$ python -q
>>> import numpy as np
>>> np.set_printoptions(precision=2, suppress=True, linewidth=160)
>>> K = np.loadtxt("sample2.csv", delimiter=",")
>>> print(K)
[[ 3. -3.  1. -1.]
 [ 3.  3.  1.  1.]
 [ 4. -4.  4. -4.]
 [ 4.  4.  4.  4.]]
>>> P = np.triu(np.array([[-6, -1, -2, -6], [-7, 8, 0, -9], [0, -3, -5, 8], [7, -9, -3, -3]]), 1) + np.eye(4)
>>> out = P @ K @ np.linalg.inv(P)
>>> print(round(np.linalg.det(out), 2))
256.0
>>> print(out)
[[ -32.  -54.  -96.   72.]
 [ -33.  -66. -101.  -19.]
 [  36.   64.  108.  -44.]
 [   4.    8.   12.    4.]]
>>> print(np.poly(out))
[   1.  -14.   98. -224.  256.]
>>> print(np.trace(out), np.trace(K))
14.0 14.0
>>> rng = np.random.default_rng(2442)
>>> lab = rng.permutation(4)
>>> print(lab)
[2 1 3 0]
>>> out = K[lab][:, lab]
>>> print(np.allclose(out, K))
False
>>> print(np.round(np.linalg.det(out), 2), round(np.linalg.det(K[lab]), 2))
256.0 256.0
>>> print(np.diag(out))
[4. 3. 4. 3.]
>>> print(np.sort(np.abs(np.linalg.eigvals(out))))
[2.03 2.03 7.87 7.87]
>>> X = np.loadtxt("mat.csv", delimiter=",")
>>> print(X)
[[ 2. -1.  2. -2. -1.]
 [-1.  2.  3.  4.  2.]
 [ 2.  3.  0.  2. -1.]
 [-2.  4.  2.  0.  0.]
 [-1.  2. -1.  0.  0.]]
>>> # equal to its transpose
>>> w, vecs = np.linalg.eigh(X)
>>> print(np.linalg.svd(X, compute_uv=False))
[7.37 3.92 3.76 3.47 0.25]
>>> print(np.abs(vecs[:, -1]))
[0.24 0.71 0.35 0.54 0.18]
>>> print(np.abs(vecs[:, -1]).round(6).argmax())
1
>>> print(np.round(vecs.T @ X @ vecs, 2) + 0)
[[-3.92  0.    0.    0.    0.  ]
 [ 0.   -3.47  0.    0.    0.  ]
 [ 0.    0.    0.25  0.    0.  ]
 [ 0.    0.    0.    3.76  0.  ]
 [ 0.    0.    0.    0.    7.37]]
>>> print(np.round(vecs @ np.diag(w) @ vecs.T, 2) + 0)
[[ 2. -1.  2. -2. -1.]
 [-1.  2.  3.  4.  2.]
 [ 2.  3.  0.  2. -1.]
 [-2.  4.  2.  0.  0.]
 [-1.  2. -1.  0.  0.]]
>>> print(w)
[-3.92 -3.47  0.25  3.76  7.37]
>>> out = np.array([[2, 0], [0, 0], [-2, -2], [-2, -1], [2, -1]])
>>> print(np.vstack([X, out.T]).shape)
(7, 5)
>>> print(np.einsum("ij,ij->i", X, X))
[14. 34. 18. 24.  6.]
>>> left, sig, vt = np.linalg.svd(X, full_matrices=False)
>>> print(np.round(left.T @ X @ vt.T, 2) + 0)
[[7.37 0.   0.   0.   0.  ]
 [0.   3.92 0.   0.   0.  ]
 [0.   0.   3.76 0.   0.  ]
 [0.   0.   0.   3.47 0.  ]
 [0.   0.   0.   0.   0.25]]
>>> print(left.shape, sig.shape, vt.shape)
(5, 5) (5,) (5, 5)
>>> print(np.cumsum(sig ** 2) / np.sum(sig ** 2))
[0.57 0.73 0.87 1.   1.  ]
>>> print(np.abs(left[:, 0]).round(6).argmax())
1
>>> print(sig / sig[0])
[1.   0.53 0.51 0.47 0.03]
>>> print(sig)
[7.37 3.92 3.76 3.47 0.25]
>>> print(np.round(vt @ vt.T, 2) + 0)
[[1. 0. 0. 0. 0.]
 [0. 1. 0. 0. 0.]
 [0. 0. 1. 0. 0.]
 [0. 0. 0. 1. 0.]
 [0. 0. 0. 0. 1.]]
>>> left, sig, vt = np.linalg.svd(X)
>>> print(np.argmax(sig[:-1] / (sig[1:] + 1e-6)) + 1)
4
>>> out = left[:, :4] @ np.diag(sig[:4]) @ vt[:4]
>>> print(np.linalg.matrix_rank(X, rtol=0.05))
4
>>> print(round(np.linalg.norm(X - out) / np.linalg.norm(X), 2))
0.03
>>> print(np.linalg.matrix_rank(out))
4
>>> lab = rng.permutation(5)
>>> print(lab)
[2 0 4 3 1]
>>> out = X[lab][:, lab]
>>> print(out)
[[ 0.  2. -1.  2.  3.]
 [ 2.  2. -1. -2. -1.]
 [-1. -1.  0.  0.  2.]
 [ 2. -2.  0.  0.  4.]
 [ 3. -1.  2.  4.  2.]]
>>> print(np.trace(out))
4.0
>>> r0 = np.array([-1, 0, 2, 1, 2])
>>> W0 = np.array([np.roll(r0, i) for i in range(5)])
>>> print(W0)
[[-1  0  2  1  2]
 [ 2 -1  0  2  1]
 [ 1  2 -1  0  2]
 [ 2  1  2 -1  0]
 [ 0  2  1  2 -1]]
>>> print(np.allclose(W0 @ W0.T, W0.T @ W0))
True
>>> print(np.sort(np.abs(np.fft.fft(W0[0]))), np.sort(np.linalg.svd(W0, compute_uv=False)))
[2.72 2.72 3.1  3.1  4.  ] [2.72 2.72 3.1  3.1  4.  ]
>>> lab = rng.permutation(5)
>>> out = W0[:, lab] * rng.choice([-1, 1], 5)
>>> print(out)
[[ 2 -2 -1  1  0]
 [ 0 -1 -2 -2 -1]
 [-1 -2  0 -1  2]
 [ 2  0  1 -2  1]
 [ 1  1 -2  0  2]]
>>> left, _, vt = np.linalg.svd(W0.T @ out)
>>> print(lab)
[2 4 3 0 1]
>>> print(np.round(np.linalg.lstsq(W0, out)[0], 2) + 0)
[[ 0.  0.  0. -1.  0.]
 [ 0.  0.  0.  0.  1.]
 [ 1.  0.  0.  0.  0.]
 [ 0.  0. -1.  0.  0.]
 [ 0. -1.  0.  0.  0.]]
>>> out = W0 / np.sqrt((W0 ** 2).mean(axis=1, keepdims=True))
>>> print(np.linalg.norm(out, axis=1))
[2.24 2.24 2.24 2.24 2.24]
>>> print(np.linalg.matrix_rank(W0 - W0.mean(axis=1, keepdims=True)))
4
>>> print(np.linalg.matrix_rank(out) == np.linalg.matrix_rank(W0))
True
>>> r0 = np.array([-1, 3]) + 0.5
>>> A = np.outer(r0, r0) / (r0 @ r0)
>>> print(A)
[[ 0.02 -0.14]
 [-0.14  0.98]]
>>> # column 1 is much longer than the rest
>>> w, vecs = np.linalg.eigh(A)
>>> print(np.round(vecs.T @ vecs, 2) + 0)
[[1. 0.]
 [0. 1.]]
>>> print(np.abs(vecs[:, -1]))
[0.14 0.99]
>>> print(np.linalg.eigvalsh(A + -3 * np.eye(2)))
[-3. -2.]
>>> print(np.unique(w.round(6) + 0, return_counts=True)[1])
[1 1]
>>> print(round(float(np.linalg.det(A.T)), 2))
-0.0
>>> print(np.poly(A))
[ 1. -1.  0.]
>>> print(np.einsum("ii->", A))
1.0
>>> print(np.linalg.eigvals(A))
[0. 1.]
>>> mat = np.array([[0, 4, 0, 2, 4],
...     [0, 2, 0, 1, 2],
...     [0, -4, 0, -2, -4],
...     [0, 2, 0, 1, 2]])
>>> print(mat)
[[ 0  4  0  2  4]
 [ 0  2  0  1  2]
 [ 0 -4  0 -2 -4]
 [ 0  2  0  1  2]]
>>> # looks like rank 1
>>> vec = np.array([1, 3, 2, 0, 3])
>>> h = np.maximum(mat @ vec, 0)
>>> print(np.maximum(mat @ vec, 0) - np.maximum(-mat @ vec, 0))
[ 24  12 -24  12]
>>> print(h)
[24 12  0 12]
>>> print(np.maximum(mat @ (3 * vec), 0))
[72 36  0 36]
>>> F = np.load("case4.npy")
>>> print(F)
[[1.   0.   0.   0.   0.  ]
 [0.   0.5  0.   0.   0.5 ]
 [0.   0.5  0.5  0.   0.  ]
 [0.   0.   0.   1.   0.  ]
 [0.25 0.   0.   0.25 0.5 ]]
>>> w, vecs = np.linalg.eig(F)
>>> print(np.sort(np.linalg.eigvals(F.T)))
[0.5 0.5 0.5 1.  1. ]
>>> print(F @ vecs[:, 0] - w[0] * vecs[:, 0])
[0. 0. 0. 0. 0.]
>>> print(round(np.prod(w), 2))
0.12
>>> out = np.linalg.inv(F)
>>> print(out)
[[ 1.   0.   0.   0.   0. ]
 [ 0.5  2.   0.   0.5 -2. ]
 [-0.5 -2.   2.  -0.5  2. ]
 [ 0.   0.   0.   1.   0. ]
 [-0.5  0.   0.  -0.5  2. ]]
>>> print(round(np.linalg.det(F) * np.linalg.det(out), 2))
1.0
>>> print(np.round(np.linalg.cond(F), 2))
5.05
>>> print(np.linalg.det(F) * out)
[[ 0.13  0.    0.    0.    0.  ]
 [ 0.06  0.25  0.    0.06 -0.25]
 [-0.06 -0.25  0.25 -0.06  0.25]
 [ 0.    0.    0.    0.13  0.  ]
 [-0.06  0.    0.   -0.06  0.25]]
>>> print(np.allclose(out, F.T))
False
>>> print(F @ out)
[[1. 0. 0. 0. 0.]
 [0. 1. 0. 0. 0.]
 [0. 0. 1. 0. 0.]
 [0. 0. 0. 1. 0.]
 [0. 0. 0. 0. 1.]]
>>> print(round(float(np.linalg.slogdet(F)[0]), 2))
1.0
>>> arr = np.loadtxt("m.csv", delimiter=",")
>>> print(arr)
[[ 5.  0.  0.  0.]
 [-2. -1.  0.  0.]
 [-7. -8. -9.  0.]
 [ 3. -3. -8. -5.]]
>>> # triangular, det is the product of the diagonal
>>> q, vecs = np.linalg.qr(arr[:, :3])[0], np.linalg.qr(arr[:, 3:])[0]
>>> sig = np.linalg.svd(q.T @ vecs, compute_uv=False)
>>> print((sig > 0.9).sum())
1
>>> out = arr[0, 0] * arr[1:] - np.outer(arr[1:, 0], arr[0])
>>> print(out)
[[  0.  -5.   0.   0.]
 [  0. -40. -45.   0.]
 [  0. -15. -40. -25.]]
>>> print(np.flatnonzero(~out.round(6).any(axis=1)))
[]
>>> print(arr[:, 0] / arr[0, 0])
[ 1.  -0.4 -1.4  0.6]
>>> lab = rng.permutation(4)
>>> print(lab)
[0 2 1 3]
>>> out = arr[lab][:, lab]
>>> print(np.diag(out))
[ 5. -9. -1. -5.]
>>> print(np.trace(out))
-10.0
>>> print(np.round(np.linalg.det(out), 2), np.round(np.linalg.det(arr[lab]), 2))
-225.0 225.0
>>> print(np.sort(np.abs(np.linalg.eigvals(out))))
[1. 5. 5. 9.]
>>> lab = rng.permutation(4)
>>> out = arr[:, lab] * rng.choice([-1, 1], 4)
>>> print(out)
[[-0. -0. -5.  0.]
 [ 1. -0.  2.  0.]
 [ 8. -0.  7. -9.]
 [ 3.  5. -3. -8.]]
>>> left, _, vt = np.linalg.svd(arr.T @ out)
>>> print(lab)
[1 3 0 2]
>>> print(np.round(left @ vt, 2) + 0)
[[ 0.  0. -1.  0.]
 [-1.  0.  0.  0.]
 [ 0.  0.  0.  1.]
 [ 0. -1.  0.  0.]]
>>> out = np.array([[2, 0, 2], [0, 2, 1]])
>>> W2 = np.kron(out, arr)
>>> print(W2)
[[ 10.   0.   0.   0.   0.   0.   0.   0.  10.   0.   0.   0.]
 [ -4.  -2.   0.   0.  -0.  -0.   0.   0.  -4.  -2.   0.   0.]
 [-14. -16. -18.   0.  -0.  -0.  -0.   0. -14. -16. -18.   0.]
 [  6.  -6. -16. -10.   0.  -0.  -0.  -0.   6.  -6. -16. -10.]
 [  0.   0.   0.   0.  10.   0.   0.   0.   5.   0.   0.   0.]
 [ -0.  -0.   0.   0.  -4.  -2.   0.   0.  -2.  -1.   0.   0.]
 [ -0.  -0.  -0.   0. -14. -16. -18.   0.  -7.  -8.  -9.   0.]
 [  0.  -0.  -0.  -0.   6.  -6. -16. -10.   3.  -3.  -8.  -5.]]
>>> print(np.linalg.matrix_rank(W2))
8
>>> data = np.array([[0.32, 0.72, -0.32, 0.24],
...     [-0.44, -0.99, 0.44, -0.33],
...     [0.0, 0.0, 0.0, 0.0]])
>>> print(data)
[[ 0.32  0.72 -0.32  0.24]
 [-0.44 -0.99  0.44 -0.33]
 [ 0.    0.    0.    0.  ]]
>>> # looks like rank 1
>>> left, sig, vt = np.linalg.svd(data)
>>> vecs = vt[:(sig > 1e-8).sum()]
>>> vec = data[0] + 3 * data[1] + rng.integers(2) * np.eye(4)[0]
>>> print(vec)
[-1.   -2.25  1.   -0.75]
>>> print(np.allclose(vecs.T @ vecs @ vec, vec))
True
